$ ipython --no-banner

In [1]: import numpy as np

In [2]: np.set_printoptions(precision=2, suppress=True, linewidth=140)

In [3]: rd = lambda a: np.round(a, 2) + 0

In [4]: rng = np.random.default_rng(18)

In [5]: A = rng.normal(size=(18, 8)) + 10 * np.array([-1, 2, 1, 2, -1, -2, -2, 0])

In [6]: rd(A)
Out[6]: 
array([[-10.43,  18.87,  10.67,  18.89,  -7.99, -19.08, -20.36,   0.57],
       [ -8.39,  22.83,   9.08,  21.07,  -9.48, -20.28, -18.91,   0.51],
       [ -8.92,  19.47,  10.  ,  20.39,  -9.98, -19.98, -20.77,   0.13],
       [ -9.81,  19.94,   9.99,  20.7 , -10.66, -19.3 , -20.15,   0.06],
       [-10.19,  20.9 ,  10.76,  20.01, -10.44, -18.14, -19.46,  -1.15],
       [-10.  ,  19.89,  10.72,  19.77, -10.74, -18.66, -21.99,  -1.41],
       [-10.52,  19.49,   9.87,  19.99,  -9.  , -21.52, -17.02,   0.61],
       [-10.77,  19.43,   9.52,  17.77,  -9.6 , -21.11, -20.54,  -1.1 ],
       [-10.6 ,  20.02,   8.71,  21.52, -11.28, -20.5 , -20.03,   0.62],
       [ -9.79,  20.03,  10.49,  20.36, -10.98, -19.43, -20.67,  -1.17],
       [-10.12,  19.47,  10.22,  20.26, -10.63, -19.72, -20.09,  -1.66],
       [ -8.49,  19.96,   9.81,  20.81, -11.44, -20.73, -19.11,  -1.96],
       [-10.9 ,  21.61,  10.55,  18.97, -10.  , -19.3 , -20.84,  -0.03],
       [ -9.7 ,  20.  ,  11.49,  20.07, -10.19, -19.81, -20.42,  -0.85],
       [-10.27,  19.32,  11.81,  22.12, -10.4 , -22.82, -20.39,   0.65],
       [-10.65,  20.67,  10.62,  19.36, -10.26, -21.  , -20.44,  -1.12],
       [-10.54,  21.47,   9.68,  21.09,  -9.68, -21.5 , -20.1 ,  -0.46],
       [-11.23,  19.53,  11.22,  21.21, -10.42, -20.72, -20.05,   0.34]])

In [7]: out = np.array([[3, -1, -1],
   ...:     [-3, 3, 2],
   ...:     [0, -1, -1],
   ...:     [0, 1, 3],
   ...:     [-3, 2, 0],
   ...:     [3, 0, 1],
   ...:     [2, 1, -3],
   ...:     [0, -2, -3]])

In [8]: np.linalg.matrix_rank(np.vstack([A, out.T]))
Out[8]: np.int64(8)

In [9]: np.vstack([A, out.T]).shape
Out[9]: (21, 8)

In [10]: vec = np.array([1, -1, -2, 2, -2, 0, -1, 0])

In [11]: rhs = A @ vec

In [12]: print(rd(np.linalg.lstsq(A, rhs)[0]))
[ 1. -1. -2.  2. -2.  0. -1.  0.]

In [13]: rhs = rhs + 0.1 * rng.normal(size=18)

In [14]: rd(rhs)
Out[14]: array([23.6 , 30.57, 33.03, 33.14, 27.54, 31.67, 25.29, 25.85, 37.65, 32.5 , 31.85, 35.53, 25.14, 28.28, 32.14, 26.93, 30.35, 30.1 ])

In [15]: beta, *_ = np.linalg.lstsq(A, rhs)

In [16]: [round(float(np.linalg.norm(np.linalg.solve(A.T @ A + lam * np.eye(8), A.T @ rhs))), 2) for lam in (0, 1, 10, 100)]
Out[16]: [3.9, 3.61, 2.32, 0.85]

In [17]: rd(beta)
Out[17]: array([ 0.96, -1.03, -2.05,  2.08, -1.92,  0.03, -1.01, -0.01])

In [18]: beta.round()
Out[18]: array([ 1., -1., -2.,  2., -2.,  0., -1., -0.])

In [19]: Xs = A - A.mean(axis=0)

In [20]: Uu, s, VT = np.linalg.svd(Xs, full_matrices=False)

In [21]: print(rd((s ** 2).sum() ** 2 / (s ** 4).sum()))
5.43

In [22]: rd(Xs.mean(axis=0))
Out[22]: array([0., 0., 0., 0., 0., 0., 0., 0.])

In [23]: rd(s)
Out[23]: array([5.99, 4.94, 4.69, 3.64, 3.38, 2.75, 2.62, 1.23])

In [24]: rd(np.abs(VT[-1]))
Out[24]: array([0.24, 0.06, 0.23, 0.5 , 0.61, 0.08, 0.11, 0.5 ])

In [25]: rd(s ** 2 / (s ** 2).sum())
Out[25]: array([0.29, 0.2 , 0.18, 0.11, 0.09, 0.06, 0.06, 0.01])

In [26]: np.linalg.matrix_rank(Xs)
Out[26]: np.int64(8)

In [27]: d = np.linalg.norm(A[:, None] - A[None], axis=-1)

In [28]: np.flatnonzero(d[7] < d.mean() / 2)
Out[28]: array([7])

In [29]: rd(d[:5, :5])
Out[29]: 
array([[0.  , 5.74, 3.24, 3.57, 4.01],
       [5.74, 0.  , 4.1 , 3.93, 4.41],
       [3.24, 4.1 , 0.  , 1.55, 3.36],
       [3.57, 3.93, 1.55, 0.  , 2.34],
       [4.01, 4.41, 3.36, 2.34, 0.  ]])

In [30]: d.shape
Out[30]: (18, 18)

In [31]: print(d[7].round(6).argsort(kind="stable")[:4])
[ 7 15 10 12]

In [32]: d.mean(axis=1).argmax()
Out[32]: np.int64(1)

In [33]: arr = np.load("a.npy")

In [34]: arr
Out[34]: 
array([[0, 0, 0, 0, 0, 0, 0, 0],
       [0, 4, 0, 0, 0, 0, 0, 0],
       [0, 0, 0, 0, 0, 0, 0, 0],
       [0, 0, 0, 5, 0, 0, 0, 0],
       [0, 0, 0, 0, 7, 0, 0, 0],
       [0, 0, 0, 0, 0, 6, 0, 0],
       [0, 0, 0, 0, 0, 0, 6, 0],
       [0, 0, 0, 0, 0, 0, 0, 4]])

In [35]: rd(np.trace(np.linalg.pinv(arr) @ arr))
Out[35]: np.float64(6.0)

In [36]: np.allclose(arr[:-1].T @ np.linalg.lstsq(arr[:-1].T, arr[-1])[0], arr[-1])
Out[36]: False

In [37]: np.unique(arr.round(6), axis=0).shape
Out[37]: (7, 8)

In [38]: Uu, s, VT = np.linalg.svd(arr)

In [39]: s
Out[39]: array([7., 6., 6., 5., 4., 4., 0., 0.])

In [40]: np.argmax(s[:-1] / (s[1:] + 1e-6)) + 1
Out[40]: np.int64(6)

In [41]: out = Uu[:, :6] @ np.diag(s[:6]) @ VT[:6]

In [42]: np.linalg.matrix_rank(arr, rtol=0.05)
Out[42]: np.int64(6)

In [43]: np.abs(arr - out).max()
Out[43]: np.float64(0.0)

In [44]: np.linalg.matrix_rank(out)
Out[44]: np.int64(6)

In [45]: X = np.loadtxt("block17.csv", delimiter=",")

In [46]: print(X)
[[-1.    1.    0.95]
 [ 0.99 -1.   -0.83]
 [-0.04 -0.33 -0.62]
 [ 0.71 -0.97 -0.98]
 [ 0.58 -0.79 -0.62]
 [ 0.83 -0.96 -0.89]
 [-0.45  0.51  0.12]
 [ 0.89 -0.98 -0.94]
 [ 0.91 -0.9   0.18]
 [-1.    1.    1.  ]
 [ 0.59 -0.54  0.2 ]
 [-0.84  0.94  0.74]
 [-0.93  0.99  0.92]
 [-0.76  0.88  0.55]
 [ 0.07 -0.13 -0.11]
 [ 0.87 -0.91 -0.32]
 [ 0.04 -0.24 -0.36]
 [-0.26  0.64  0.72]
 [-1.    1.    0.99]
 [-0.11 -0.21 -0.55]
 [-0.98  0.97 -0.43]
 [ 0.93 -0.99 -0.91]
 [-0.79  0.9   0.62]
 [-0.63  0.74  0.35]
 [ 0.89 -0.99 -0.99]
 [-0.99  1.    0.58]
 [ 0.6  -0.86 -0.8 ]
 [ 0.69 -0.87 -0.7 ]
 [ 0.64 -0.62  0.09]
 [ 1.   -1.   -0.87]
 [-0.28  0.7   0.8 ]
 [-0.82  0.88  0.36]
 [ 0.28 -0.28  0.02]
 [-0.87  0.91  0.32]
 [-0.29  0.06 -0.45]
 [ 0.35 -0.4  -0.09]
 [ 0.68 -0.7  -0.02]
 [ 0.66 -0.75 -0.28]
 [-0.98  1.    0.98]
 [ 0.97 -0.99 -0.9 ]
 [ 0.19 -0.89 -0.98]
 [ 0.6  -0.62  0.01]
 [ 0.9  -0.97 -0.83]
 [ 0.24 -0.84 -0.95]]

In [47]: hat = X @ np.linalg.solve(X.T @ X, X.T)

In [48]: print(rd(np.trace(hat)))
3.0

In [49]: print(rd(np.linalg.eigvalsh(hat)))
[0. 0. 0. 0. 0. 0. 0. 0. 0. 0. 0. 0. 0. 0. 0. 0. 0. 0. 0. 0. 0. 0. 0. 0. 0. 0. 0. 0. 0. 0. 0. 0. 0. 0. 0. 0. 0. 0. 0. 0. 0. 1. 1. 1.]

In [50]: np.allclose(hat @ hat, hat)
Out[50]: True

In [51]: print(np.linalg.matrix_rank(np.eye(44) - hat))
41

In [52]: vec = np.array([1, 0, 1])

In [53]: rhs = X @ vec

In [54]: print(rd(rhs))
[-0.05  0.16 -0.66 -0.27 -0.04 -0.06 -0.33 -0.05  1.09  0.    0.79 -0.1  -0.01 -0.21 -0.04  0.55 -0.32  0.46 -0.01 -0.66 -1.41  0.02 -0.17
 -0.28 -0.1  -0.41 -0.2  -0.01  0.73  0.13  0.52 -0.46  0.3  -0.55 -0.74  0.26  0.66  0.38  0.    0.07 -0.79  0.61  0.07 -0.71]

In [55]: rd(np.linalg.lstsq(X, rhs)[0])
Out[55]: array([1., 0., 1.])

In [56]: rd(np.linalg.pinv(X) @ X)
Out[56]: 
array([[1., 0., 0.],
       [0., 1., 0.],
       [0., 0., 1.]])

In [57]: rhs = rhs + 0.02 * rng.normal(size=44)

In [58]: rd(rhs)
Out[58]: 
array([-0.04,  0.16, -0.64, -0.27, -0.05, -0.01, -0.3 , -0.03,  1.11,  0.03,  0.75, -0.11, -0.01, -0.2 , -0.05,  0.55, -0.34,  0.45, -0.05,
       -0.67, -1.38, -0.01, -0.16, -0.31, -0.12, -0.36, -0.22, -0.01,  0.72,  0.07,  0.52, -0.45,  0.27, -0.58, -0.76,  0.27,  0.64,  0.4 ,
        0.01,  0.03, -0.82,  0.61,  0.05, -0.69])

In [59]: beta, *_ = np.linalg.lstsq(X, rhs)

In [60]: rd(np.linalg.norm(rhs - X @ beta))
Out[60]: np.float64(0.15)

In [61]: beta.round()
Out[61]: array([1., 0., 1.])
